% ipython --no-banner

In [1]: import numpy as np

In [2]: np.set_printoptions(suppress=True, linewidth=160)

In [3]: def tidy(a):
   ...:     return np.round(a, 1) + 0
   ...: 

In [4]: O, _ = np.linalg.qr(np.array([[-0.3, -0.6, 1.0, 0.1, -1.5],
   ...:     [-0.1, -0.3, 1.3, 0.5, -0.4],
   ...:     [0.1, 0.1, -0.3, -1.8, 0.8],
   ...:     [-0.3, -0.1, 1.2, -0.5, -0.2],
   ...:     [0.3, -1.6, 0.3, 0.1, 0.6],
   ...:     [0.8, 0.1, -1.4, 2.1, -1.5],
   ...:     [1.7, -0.3, 0.2, -1.2, -0.8],
   ...:     [0.9, -1.0, 0.2, 1.2, 2.1],
   ...:     [0.2, -0.6, -1.3, 0.1, -0.8]]))

In [5]: W0 = O @ O.T

In [6]: tidy(W0)
Out[6]: 
array([[ 0.5,  0.3, -0.2,  0.2,  0.2,  0. ,  0. , -0.2,  0.1],
       [ 0.3,  0.3, -0.2,  0.2,  0. ,  0. ,  0. ,  0.1, -0.2],
       [-0.2, -0.2,  0.4,  0. ,  0. , -0.3,  0.2, -0.1,  0.1],
       [ 0.2,  0.2,  0. ,  0.2,  0. , -0.2,  0.1, -0.1, -0.2],
       [ 0.2,  0. ,  0. ,  0. ,  0.6, -0.1,  0. ,  0.3,  0.3],
       [ 0. ,  0. , -0.3, -0.2, -0.1,  0.7,  0.1,  0. ,  0.2],
       [ 0. ,  0. ,  0.2,  0.1,  0. ,  0.1,  1. ,  0. ,  0. ],
       [-0.2,  0.1, -0.1, -0.1,  0.3,  0. ,  0. ,  0.8, -0.2],
       [ 0.1, -0.2,  0.1, -0.2,  0.3,  0.2,  0. , -0.2,  0.5]])

In [7]: # symmetric

In [8]: theta = np.radians(36)

In [9]: R = np.eye(9)

In [10]: R[7, 7] = R[4, 4] = np.cos(theta)

In [11]: R[7, 4], R[4, 7] = -np.sin(theta), np.sin(theta)

In [12]: tidy(R)
Out[12]: 
array([[ 1. ,  0. ,  0. ,  0. ,  0. ,  0. ,  0. ,  0. ,  0. ],
       [ 0. ,  1. ,  0. ,  0. ,  0. ,  0. ,  0. ,  0. ,  0. ],
       [ 0. ,  0. ,  1. ,  0. ,  0. ,  0. ,  0. ,  0. ,  0. ],
       [ 0. ,  0. ,  0. ,  1. ,  0. ,  0. ,  0. ,  0. ,  0. ],
       [ 0. ,  0. ,  0. ,  0. ,  0.8,  0. ,  0. ,  0.6,  0. ],
       [ 0. ,  0. ,  0. ,  0. ,  0. ,  1. ,  0. ,  0. ,  0. ],
       [ 0. ,  0. ,  0. ,  0. ,  0. ,  0. ,  1. ,  0. ,  0. ],
       [ 0. ,  0. ,  0. ,  0. , -0.6,  0. ,  0. ,  0.8,  0. ],
       [ 0. ,  0. ,  0. ,  0. ,  0. ,  0. ,  0. ,  0. ,  1. ]])

In [13]: out = W0 @ R.T

In [14]: tidy(np.linalg.det(R)), tidy(np.trace(R))
Out[14]: (np.float64(1.0), np.float64(8.6))

In [15]: tidy(np.abs(out - W0).max(axis=0))
Out[15]: array([0. , 0. , 0. , 0. , 0.4, 0. , 0. , 0.4, 0. ])
